% ipython --no-banner

In [1]: import numpy as np

In [2]: np.set_printoptions(precision=1, suppress=True, linewidth=140)

In [3]: E = np.loadtxt("data.csv", delimiter=",")

In [4]: E
Out[4]: 
array([[ 5.,  3.,  2.,  0.,  0.,  0.],
       [ 0.,  2.,  5.,  0.,  0.,  0.],
       [ 0.,  0.,  4.,  0.,  0.,  0.],
       [15.,  9.,  6.,  0.,  0.,  0.],
       [ 0.,  6., 15.,  0.,  0.,  0.],
       [ 0.,  0., 12.,  0.,  0.,  0.]])

In [5]: ang = np.radians(15)

In [6]: R = np.eye(6)

In [7]: R[5, 5] = R[4, 4] = np.cos(ang)

In [8]: R[5, 4], R[4, 5] = -np.sin(ang), np.sin(ang)

In [9]: R
Out[9]: 
array([[ 1. ,  0. ,  0. ,  0. ,  0. ,  0. ],
       [ 0. ,  1. ,  0. ,  0. ,  0. ,  0. ],
       [ 0. ,  0. ,  1. ,  0. ,  0. ,  0. ],
       [ 0. ,  0. ,  0. ,  1. ,  0. ,  0. ],
       [ 0. ,  0. ,  0. ,  0. ,  1. ,  0.3],
       [ 0. ,  0. ,  0. ,  0. , -0.3,  1. ]])

In [10]: Y = E @ R.T

In [11]: np.abs(Y - E).max(axis=0)
Out[11]: array([0., 0., 0., 0., 0., 0.])

In [12]: np.allclose(E @ E.T, Y @ Y.T)
Out[12]: True

In [13]: np.linalg.svd(E, compute_uv=False), np.linalg.svd(Y, compute_uv=False)
Out[13]: 
(array([24.2, 15.2,  3.4,  0. ,  0. ,  0. ]),
 array([24.2, 15.2,  3.4,  0. ,  0. ,  0. ]))

In [14]: Y
Out[14]: 
array([[ 5.,  3.,  2.,  0.,  0.,  0.],
       [ 0.,  2.,  5.,  0.,  0.,  0.],
       [ 0.,  0.,  4.,  0.,  0.,  0.],
       [15.,  9.,  6.,  0.,  0.,  0.],
       [ 0.,  6., 15.,  0.,  0.,  0.],
       [ 0.,  0., 12.,  0.,  0.,  0.]])

In [15]: np.allclose(np.linalg.norm(E, axis=1), np.linalg.norm(Y, axis=1))
Out[15]: True

In [16]: f = np.array([-3, -1])

In [17]: np.polyval(f, E[0])
Out[17]: array([-16., -10.,  -7.,  -1.,  -1.,  -1.])

In [18]: np.array([np.convolve(row, f, "same") for row in E])
Out[18]: 
array([[-15., -14.,  -9.,  -2.,   0.,   0.],
       [  0.,  -6., -17.,  -5.,   0.,   0.],
       [  0.,   0., -12.,  -4.,   0.,   0.],
       [-45., -42., -27.,  -6.,   0.,   0.],
       [  0., -18., -51., -15.,   0.,   0.],
       [  0.,   0., -36., -12.,   0.,   0.]])

In [19]: np.convolve(E[0], f)
Out[19]: array([-15., -14.,  -9.,  -2.,   0.,   0.,   0.])

In [20]: F, _ = np.linalg.qr(np.array([[0.6, -1.0, -0.2, -0.9],
    ...:     [1.4, 0.1, 0.4, -0.3],
    ...:     [1.6, 1.5, -0.7, -1.5],
    ...:     [-0.6, 0.0, 0.9, -0.7]]))

In [21]: F
Out[21]: 
array([[-0.3,  0.8, -0.2,  0.5],
       [-0.6,  0.3,  0.6, -0.4],
       [-0.7, -0.6, -0.2,  0.4],
       [ 0.3, -0.1,  0.7,  0.6]])

In [22]: Y = np.linalg.inv(F)

In [23]: np.linalg.inv(Y)
Out[23]: 
array([[-0.3,  0.8, -0.2,  0.5],
       [-0.6,  0.3,  0.6, -0.4],
       [-0.7, -0.6, -0.2,  0.4],
       [ 0.3, -0.1,  0.7,  0.6]])

In [24]: round(float(np.linalg.det(F) * np.linalg.det(Y)), 1)
Out[24]: 1.0

In [25]: np.round(np.linalg.slogdet(F)[0], 1)
Out[25]: np.float64(-1.0)

In [26]: x = np.array([-4, -4, -4, 1])

In [27]: (F @ x).argmax()
Out[27]: np.int64(2)

In [28]: (F * x).sum(axis=1)
Out[28]: array([-0.6, -1.5,  6.2, -2.8])

In [29]: F @ x
Out[29]: array([-0.6, -1.5,  6.2, -2.8])

In [30]: F @ (2 * x)
Out[30]: array([-1.2, -3. , 12.4, -5.6])

In [31]: F @ np.ones(4)
Out[31]: array([ 0.8, -0.2, -1.1,  1.5])

In [32]: f = np.array([2, 2, 3, -3])

In [33]: Y = F + np.outer(f, np.eye(4)[0])

In [34]: Y
Out[34]: 
array([[ 1.7,  0.8, -0.2,  0.5],
       [ 1.4,  0.3,  0.6, -0.4],
       [ 2.3, -0.6, -0.2,  0.4],
       [-2.7, -0.1,  0.7,  0.6]])

In [35]: np.linalg.matrix_rank(Y - F)
Out[35]: np.int64(1)

In [36]: np.round(np.linalg.det(Y) / np.linalg.det(F), 1), round(1 + np.linalg.solve(F, f)[0], 1)
Out[36]: (np.float64(-3.6), np.float64(-3.6))

In [37]: w1 = np.array([[-2, 0, 2], [0, -1, -1], [1, 1, 0], [-1, 2, 0]])

In [38]: b = np.array([0, 1, 0])

In [39]: act = np.maximum(Y @ w1 + b, 0)

In [40]: (act > 0).mean(axis=0)
Out[40]: array([0.2, 1. , 0.8])

In [41]: np.linalg.matrix_rank(act)
Out[41]: np.int64(3)

In [42]: Z = np.array([[0, 3, 2], [4, 2, 2], [1, 0, 3]])

In [43]: act @ Z
Out[43]: 
array([[ 7.1,  2.2, 10.3],
       [ 4.6,  1. ,  8.6],
       [13.8,  4.3, 19.8],
       [12.4, 23. , 17.4]])
